In [1]: import numpy as np

In [2]: np.set_printoptions(precision=3, suppress=True, linewidth=100, sign=" ")

In [3]: M = np.abs(np.array([[1, -1, -2, -3, 1, -1, -3, -1, -1, 3],
   ...:     [1, -3, 1, -2, 3, 3, 2, -3, 3, -3],
   ...:     [-3, -3, -2, 0, -3, -3, 0, -1, 3, -3],
   ...:     [-1, 0, 3, 0, 3, -2, 1, 0, 3, -2],
   ...:     [3, -3, 3, 0, -3, -1, 0, 0, 2, 3],
   ...:     [1, -2, 3, 3, 1, 1, 3, 2, -1, 2],
   ...:     [0, -1, -3, 2, 0, 1, 2, -2, -2, -2],
   ...:     [-1, 2, 0, 1, -1, 2, 1, -2, 2, 3],
   ...:     [-2, -2, -1, -1, 1, -1, -2, 3, -1, -1],
   ...:     [2, 1, 1, 2, -2, 0, 2, 3, 1, 0]])) + np.eye(10)

In [4]: M = M / M.sum(axis=1, keepdims=True)

In [5]: print(M)
[[ 0.111  0.056  0.111  0.167  0.056  0.056  0.167  0.056  0.056  0.167]
 [ 0.04   0.16   0.04   0.08   0.12   0.12   0.08   0.12   0.12   0.12 ]
 [ 0.136  0.136  0.136  0.     0.136  0.136  0.     0.045  0.136  0.136]
 [ 0.062  0.     0.188  0.062  0.188  0.125  0.062  0.     0.188  0.125]
 [ 0.158  0.158  0.158  0.     0.211  0.053  0.     0.     0.105  0.158]
 [ 0.05   0.1    0.15   0.15   0.05   0.1    0.15   0.1    0.05   0.1  ]
 [ 0.     0.062  0.188  0.125  0.     0.062  0.188  0.125  0.125  0.125]
 [ 0.062  0.125  0.     0.062  0.062  0.125  0.062  0.188  0.125  0.188]
 [ 0.125  0.125  0.062  0.062  0.062  0.062  0.125  0.188  0.125  0.062]
 [ 0.133  0.067  0.067  0.133  0.133  0.     0.133  0.2    0.067  0.067]]

In [6]: Q, Rm = np.linalg.qr(M)

In [7]: print(np.round(abs(Rm[0, 0]), 3), round(np.linalg.norm(M[:, 0]), 3))
0.318 0.318

In [8]: print(Q.shape, Rm.shape)
(10, 10) (10, 10)

In [9]: u = np.array([3, 3, 1])

In [10]: print(np.correlate(M[1], M[8], "full"))
[ 0.003  0.015  0.03   0.045  0.048  0.055  0.068  0.075  0.083  0.103  0.103  0.08   0.068  0.057
  0.048  0.04   0.037  0.03   0.015]

In [11]: print(np.convolve(M[1], u))
[ 0.12  0.6   0.64  0.52  0.64  0.8   0.72  0.72  0.8   0.84  0.48  0.12]

In [12]: th = np.radians(135)

In [13]: Rm = np.eye(10)

In [14]: Rm[6, 6] = Rm[3, 3] = np.cos(th)

In [15]: Rm[6, 3], Rm[3, 6] = -np.sin(th), np.sin(th)

In [16]: print(Rm)
[[ 1.     0.     0.     0.     0.     0.     0.     0.     0.     0.   ]
 [ 0.     1.     0.     0.     0.     0.     0.     0.     0.     0.   ]
 [ 0.     0.     1.     0.     0.     0.     0.     0.     0.     0.   ]
 [ 0.     0.     0.    -0.707  0.     0.     0.707  0.     0.     0.   ]
 [ 0.     0.     0.     0.     1.     0.     0.     0.     0.     0.   ]
 [ 0.     0.     0.     0.     0.     1.     0.     0.     0.     0.   ]
 [ 0.     0.     0.    -0.707  0.     0.    -0.707  0.     0.     0.   ]
 [ 0.     0.     0.     0.     0.     0.     0.     1.     0.     0.   ]
 [ 0.     0.     0.     0.     0.     0.     0.     0.     1.     0.   ]
 [ 0.     0.     0.     0.     0.     0.     0.     0.     0.     1.   ]]

In [17]: A2 = M @ Rm.T

In [18]: print(np.abs(A2 - M).max(axis=0))
[ 0.     0.     0.     0.167  0.     0.     0.408  0.     0.     0.   ]

In [19]: rng = np.random.default_rng(57530)

In [20]: labels = rng.permutation(10)

In [21]: print(labels)
[ 6  5  8  4  2  1  9  7  3  0]

In [22]: A2 = M[labels][:, labels]

In [23]: print(np.allclose(A2, M))
False

In [24]: print(np.diag(A2))
[ 0.188  0.1    0.125  0.211  0.136  0.16   0.067  0.188  0.062  0.111]

In [25]: print(np.round(np.trace(A2), 3))
1.347

In [26]: print(A2)
[[ 0.188  0.062  0.125  0.     0.188  0.062  0.125  0.125  0.125  0.   ]
 [ 0.15   0.1    0.05   0.05   0.15   0.1    0.1    0.1    0.15   0.05 ]
 [ 0.125  0.062  0.125  0.062  0.062  0.125  0.062  0.188  0.062  0.125]
 [ 0.     0.053  0.105  0.211  0.158  0.158  0.158  0.     0.     0.158]
 [ 0.     0.136  0.136  0.136  0.136  0.136  0.136  0.045  0.     0.136]
 [ 0.08   0.12   0.12   0.12   0.04   0.16   0.12   0.12   0.08   0.04 ]
 [ 0.133  0.     0.067  0.133  0.067  0.067  0.067  0.2    0.133  0.133]
 [ 0.062  0.125  0.125  0.062  0.     0.125  0.188  0.188  0.062  0.062]
 [ 0.062  0.125  0.188  0.188  0.188  0.     0.125  0.     0.062  0.062]
 [ 0.167  0.056  0.056  0.056  0.111  0.056  0.167  0.056  0.167  0.111]]
